% python3 -q
>>> import numpy as np
>>> np.set_printoptions(precision=3, suppress=True, linewidth=120)
>>> data = np.load("mat.npy")
>>> data
array([[ 24,   0,  -5,   6,  -4,   5,   0],
       [  0,  16,   4,   4,  -8,   4,  -4],
       [ -5,   4,  19,   5,  -4,  -7,   1],
       [  6,   4,   5,  21,   3,   9,   0],
       [ -4,  -8,  -4,   3,  24,  -6,   4],
       [  5,   4,  -7,   9,  -6,  28, -16],
       [  0,  -4,   1,   0,   4, -16,  17]])
>>> # symmetric, so the eigenvalues are real
>>> other = np.array([[5, -4], [-4, 1], [4, -5], [3, -4], [-3, 2], [4, -3], [5, 5]])
>>> np.einsum("ij->j", data)
array([26, 16, 13, 48,  9, 17,  2])
>>> print(np.linalg.matrix_rank(data @ other))
2
>>> np.einsum("ik,kj->ji", data, other)
array([[ 150,  -16,   39,  124,  -71,   58,   29],
       [-118,  -68,  -73, -150,  102, -193,  132]])
>>> np.vstack([data, other.T]).shape
(9, 7)
>>> data @ other
array([[ 150, -118],
       [ -16,  -68],
       [  39,  -73],
       [ 124, -150],
       [ -71,  102],
       [  58, -193],
       [  29,  132]])
>>> vals, V = np.linalg.eigh(data)
>>> np.round(V.T @ data @ V, 3) + 0
array([[ 1.013,  0.   ,  0.   ,  0.   ,  0.   ,  0.   ,  0.   ],
       [ 0.   ,  8.363,  0.   ,  0.   ,  0.   ,  0.   ,  0.   ],
       [ 0.   ,  0.   , 10.435,  0.   ,  0.   ,  0.   ,  0.   ],
       [ 0.   ,  0.   ,  0.   , 24.013,  0.   ,  0.   ,  0.   ],
       [ 0.   ,  0.   ,  0.   ,  0.   , 26.406,  0.   ,  0.   ],
       [ 0.   ,  0.   ,  0.   ,  0.   ,  0.   , 30.305,  0.   ],
       [ 0.   ,  0.   ,  0.   ,  0.   ,  0.   ,  0.   , 48.465]])
>>> print(np.unique(vals.round(6) + 0, return_counts=True)[1])
[1 1 1 1 1 1 1]
>>> print(round(vals.sum(), 3), np.trace(data))
149.0 149
>>> (vals > 1e-8).sum(), (vals < -1e-8).sum()
(np.int64(7), np.int64(0))
>>> np.linalg.eigvalsh(data + -2 * np.eye(7))
array([-0.987,  6.363,  8.435, 22.013, 24.406, 28.305, 46.465])
>>> np.linalg.svd(data, compute_uv=False)
array([48.465, 30.305, 26.406, 24.013, 10.435,  8.363,  1.013])
>>> np.round(V @ np.diag(vals) @ V.T, 3) + 0
array([[ 24.,   0.,  -5.,   6.,  -4.,   5.,   0.],
       [  0.,  16.,   4.,   4.,  -8.,   4.,  -4.],
       [ -5.,   4.,  19.,   5.,  -4.,  -7.,   1.],
       [  6.,   4.,   5.,  21.,   3.,   9.,   0.],
       [ -4.,  -8.,  -4.,   3.,  24.,  -6.,   4.],
       [  5.,   4.,  -7.,   9.,  -6.,  28., -16.],
       [  0.,  -4.,   1.,   0.,   4., -16.,  17.]])
>>> other = data[0, 0] * data[1:] - np.outer(data[1:, 0], data[0])
>>> other
array([[   0,  384,   96,   96, -192,   96,  -96],
       [   0,   96,  431,  150, -116, -143,   24],
       [   0,   96,  150,  468,   96,  186,    0],
       [   0, -192, -116,   96,  560, -124,   96],
       [   0,   96, -143,  186, -124,  647, -384],
       [   0,  -96,   24,    0,   96, -384,  408]])
>>> print(data[:, 0] / data[0, 0])
[ 1.     0.    -0.208  0.25  -0.167  0.208  0.   ]
>>> np.flatnonzero(~other.round(6).any(axis=1))
array([], dtype=int64)
>>> print(np.linalg.matrix_rank(other), np.linalg.matrix_rank(data))
6 7
>>> J = np.load("data.npy")
>>> J.round(3) + 0
array([[-0.315, -2.422,  0.451,  1.269,  0.114,  0.449, -0.666, -1.574, -1.944,  3.056, -0.985],
       [-1.574, -1.083, -2.851, -0.896,  0.767,  0.689, -2.258,  0.136,  0.684,  0.417,  2.366],
       [ 0.787,  1.822, -0.116, -1.134, -1.559,  1.98 ,  0.269, -3.343, -0.626,  0.144,  1.322],
       [ 0.944,  1.14 ,  1.187, -0.692,  2.735,  0.737, -0.47 , -0.412,  2.738,  2.204, -0.389],
       [ 1.102,  0.68 , -2.892, -0.158, -1.921, -1.816,  0.279, -0.247,  1.345,  1.706, -1.758],
       [ 0.315,  1.197,  0.413,  3.086,  0.379, -2.336, -1.824, -1.606,  0.361, -0.598,  1.334],
       [ 0.787,  1.154,  1.105, -2.569, -0.218, -1.762, -2.472,  0.954, -2.103,  0.796,  0.048],
       [ 3.935, -1.136, -1.39 ,  0.135,  1.703,  0.02 ,  0.718,  0.193, -1.189, -0.579,  1.036],
       [-0.63 ,  2.73 , -0.978,  1.636,  0.527,  0.962,  1.064,  1.989, -1.74 ,  1.842,  0.899],
       [ 0.315, -1.142,  1.456, -0.341, -1.612, -1.288,  1.641,  0.749,  1.056,  1.726,  3.123],
       [ 1.731, -0.268,  0.697,  1.367, -2.198,  2.327, -2.304,  1.747,  0.972,  0.   , -0.159]])
>>> Q, r_ = np.linalg.qr(J)
>>> np.round(abs(r_[0, 0]), 3), round(float(np.linalg.norm(J[:, 0])), 3)
(np.float64(5.0), 5.0)
>>> np.abs(np.diag(r_))
array([5., 5., 5., 5., 5., 5., 5., 5., 5., 5., 5.])
>>> print(np.round(Q @ r_, 3) + 0)
[[-0.315 -2.422  0.451  1.269  0.114  0.449 -0.666 -1.574 -1.944  3.056 -0.985]
 [-1.574 -1.083 -2.851 -0.896  0.767  0.689 -2.258  0.136  0.684  0.417  2.366]
 [ 0.787  1.822 -0.116 -1.134 -1.559  1.98   0.269 -3.343 -0.626  0.144  1.322]
 [ 0.944  1.14   1.187 -0.692  2.735  0.737 -0.47  -0.412  2.738  2.204 -0.389]
 [ 1.102  0.68  -2.892 -0.158 -1.921 -1.816  0.279 -0.247  1.345  1.706 -1.758]
 [ 0.315  1.197  0.413  3.086  0.379 -2.336 -1.824 -1.606  0.361 -0.598  1.334]
 [ 0.787  1.154  1.105 -2.569 -0.218 -1.762 -2.472  0.954 -2.103  0.796  0.048]
 [ 3.935 -1.136 -1.39   0.135  1.703  0.02   0.718  0.193 -1.189 -0.579  1.036]
 [-0.63   2.73  -0.978  1.636  0.527  0.962  1.064  1.989 -1.74   1.842  0.899]
 [ 0.315 -1.142  1.456 -0.341 -1.612 -1.288  1.641  0.749  1.056  1.726  3.123]
 [ 1.731 -0.268  0.697  1.367 -2.198  2.327 -2.304  1.747  0.972  0.    -0.159]]
>>> f = np.array([-3, -4, -5, 1, 0, 3, 2, -2, -5, 2, -3])
>>> other = J + np.outer(f, np.eye(11)[2])
>>> np.linalg.matrix_rank(np.linalg.inv(other) - np.linalg.inv(J), tol=1e-8)
np.int64(1)
>>> print(np.linalg.matrix_rank(other - J))
1
>>> print(other.round(3) + 0)
[[-0.315 -2.422 -2.549  1.269  0.114  0.449 -0.666 -1.574 -1.944  3.056 -0.985]
 [-1.574 -1.083 -6.851 -0.896  0.767  0.689 -2.258  0.136  0.684  0.417  2.366]
 [ 0.787  1.822 -5.116 -1.134 -1.559  1.98   0.269 -3.343 -0.626  0.144  1.322]
 [ 0.944  1.14   2.187 -0.692  2.735  0.737 -0.47  -0.412  2.738  2.204 -0.389]
 [ 1.102  0.68  -2.892 -0.158 -1.921 -1.816  0.279 -0.247  1.345  1.706 -1.758]
 [ 0.315  1.197  3.413  3.086  0.379 -2.336 -1.824 -1.606  0.361 -0.598  1.334]
 [ 0.787  1.154  3.105 -2.569 -0.218 -1.762 -2.472  0.954 -2.103  0.796  0.048]
 [ 3.935 -1.136 -3.39   0.135  1.703  0.02   0.718  0.193 -1.189 -0.579  1.036]
 [-0.63   2.73  -5.978  1.636  0.527  0.962  1.064  1.989 -1.74   1.842  0.899]
 [ 0.315 -1.142  3.456 -0.341 -1.612 -1.288  1.641  0.749  1.056  1.726  3.123]
 [ 1.731 -0.268 -2.303  1.367 -2.198  2.327 -2.304  1.747  0.972  0.    -0.159]]
>>> feats = np.array([[0, 0, 0, 1, 1, 0, 1],
...     [0, 0, 0, 1, 0, 0, 0],
...     [0, 0, 0, 0, 0, 0, 1],
...     [1, 1, 0, 0, 1, 1, 0],
...     [1, 0, 0, 1, 0, 0, 0],
...     [0, 0, 0, 1, 0, 0, 0],
...     [1, 0, 1, 0, 0, 0, 0]])
>>> # row 5 repeats row 1
>>> ang = np.radians(136)
>>> r_ = np.eye(7)
>>> r_[6, 6] = r_[1, 1] = np.cos(ang)
>>> r_[6, 1], r_[1, 6] = -np.sin(ang), np.sin(ang)
>>> print(r_)
[[ 1.     0.     0.     0.     0.     0.     0.   ]
 [ 0.    -0.719  0.     0.     0.     0.     0.695]
 [ 0.     0.     1.     0.     0.     0.     0.   ]
 [ 0.     0.     0.     1.     0.     0.     0.   ]
 [ 0.     0.     0.     0.     1.     0.     0.   ]
 [ 0.     0.     0.     0.     0.     1.     0.   ]
 [ 0.    -0.695  0.     0.     0.     0.    -0.719]]
>>> other = feats @ r_.T
>>> other
array([[ 0.   ,  0.695,  0.   ,  1.   ,  1.   ,  0.   , -0.719],
       [ 0.   ,  0.   ,  0.   ,  1.   ,  0.   ,  0.   ,  0.   ],
       [ 0.   ,  0.695,  0.   ,  0.   ,  0.   ,  0.   , -0.719],
       [ 1.   , -0.719,  0.   ,  0.   ,  1.   ,  1.   , -0.695],
       [ 1.   ,  0.   ,  0.   ,  1.   ,  0.   ,  0.   ,  0.   ],
       [ 0.   ,  0.   ,  0.   ,  1.   ,  0.   ,  0.   ,  0.   ],
       [ 1.   ,  0.   ,  1.   ,  0.   ,  0.   ,  0.   ,  0.   ]])
>>> np.round(np.linalg.det(r_), 3), round(float(np.trace(r_)), 3)
(np.float64(1.0), 3.561)
>>> np.allclose(feats @ feats.T, other @ other.T)
True
>>> round(float(np.trace(np.linalg.pinv(other) @ other)), 3)
6.0
>>> np.round(other @ np.linalg.pinv(other) @ other, 3) + 0
array([[ 0.   ,  0.695,  0.   ,  1.   ,  1.   ,  0.   , -0.719],
       [ 0.   ,  0.   ,  0.   ,  1.   ,  0.   ,  0.   ,  0.   ],
       [ 0.   ,  0.695,  0.   ,  0.   ,  0.   ,  0.   , -0.719],
       [ 1.   , -0.719,  0.   ,  0.   ,  1.   ,  1.   , -0.695],
       [ 1.   ,  0.   ,  0.   ,  1.   ,  0.   ,  0.   ,  0.   ],
       [ 0.   ,  0.   ,  0.   ,  1.   ,  0.   ,  0.   ,  0.   ],
       [ 1.   ,  0.   ,  1.   ,  0.   ,  0.   ,  0.   ,  0.   ]])
>>> print(np.allclose(other[:-1].T @ np.linalg.lstsq(other[:-1].T, other[-1])[0], other[-1]))
False
>>> np.unique(other.round(6), axis=0).shape
(6, 7)
>>> np.abs(np.diag(np.linalg.qr(other)[1])) > 1e-9
array([ True,  True,  True,  True,  True,  True, False])
>>> Uu, sv, vt = np.linalg.svd(feats)
>>> V = vt[:(sv > 1e-8).sum()]
>>> rng = np.random.default_rng(8083)
>>> vec = feats[4] + 2 * feats[2] + rng.integers(2) * np.eye(7)[6]
>>> vec
array([1., 0., 0., 1., 0., 0., 3.])
>>> np.allclose(V.T @ V @ vec, vec)
True
>>> print(np.round(V.T @ V, 3) + 0)
[[1.  0.  0.  0.  0.  0.  0. ]
 [0.  0.5 0.  0.  0.  0.5 0. ]
 [0.  0.  1.  0.  0.  0.  0. ]
 [0.  0.  0.  1.  0.  0.  0. ]
 [0.  0.  0.  0.  1.  0.  0. ]
 [0.  0.5 0.  0.  0.  0.5 0. ]
 [0.  0.  0.  0.  0.  0.  1. ]]
